$ python3 -q
>>> import numpy as np
>>> np.set_printoptions(suppress=True, linewidth=200)
>>> J = np.load("m.npy")
>>> print(J)
[[ 1  2  2  1  1]
 [ 1  1 -1 -2  0]
 [-2  2  2 -1 -2]
 [ 2 -1  2  2 -1]
 [ 0 -1 -1  0  0]]
>>> print(round(float(np.linalg.det(J.T)), 3))
9.0
>>> print(np.kron(np.eye(2, dtype=int), J))
[[ 1  2  2  1  1  0  0  0  0  0]
 [ 1  1 -1 -2  0  0  0  0  0  0]
 [-2  2  2 -1 -2  0  0  0  0  0]
 [ 2 -1  2  2 -1  0  0  0  0  0]
 [ 0 -1 -1  0  0  0  0  0  0  0]
 [ 0  0  0  0  0  1  2  2  1  1]
 [ 0  0  0  0  0  1  1 -1 -2  0]
 [ 0  0  0  0  0 -2  2  2 -1 -2]
 [ 0  0  0  0  0  2 -1  2  2 -1]
 [ 0  0  0  0  0  0 -1 -1  0  0]]
>>> print(round(float(np.linalg.det(2 * J)), 3), round(np.linalg.det(J), 3))
288.0 9.0
>>> print(np.einsum("ii->", J))
6
>>> F = np.array([[1, 2, -2, 1, -3],
...     [-2, 2, -3, 3, 0],
...     [0, 1, -3, 0, 2],
...     [-1, -1, -1, -3, 1],
...     [-1, -1, 2, -2, -1]])
>>> F[:, 4] = -3 * F[:, 3]
>>> print(F)
[[ 1  2 -2  1 -3]
 [-2  2 -3  3 -9]
 [ 0  1 -3  0  0]
 [-1 -1 -1 -3  9]
 [-1 -1  2 -2  6]]
>>> print(np.allclose(F[:-1].T @ np.linalg.lstsq(F[:-1].T, F[-1])[0], F[-1]))
True
>>> print(np.abs(np.diag(np.linalg.qr(F)[1])) > 1e-9)
[ True  True  True  True False]
>>> proj = np.triu(np.array([[2, 1, 1, 4, 5],
...     [5, -2, -3, 5, 3],
...     [4, 4, -2, 3, 4],
...     [0, 5, 3, 4, -5],
...     [1, 1, 3, 2, 4]]), 1) + np.eye(5)
>>> Y = proj @ F @ np.linalg.inv(proj)
>>> print(np.round(np.poly(Y), 3) + 0)
[  1.  -3.  -8.  10. -56.   0.]
>>> print(round(np.linalg.det(Y), 3))
0.0
>>> print(Y)
[[ -10.    6.   26.  -86. -448.]
 [ -10.    1.   20.  -43. -194.]
 [  -7.    1.   12.  -30. -115.]
 [   4.    0.  -15.   36.  199.]
 [  -1.    0.    3.   -7.  -36.]]
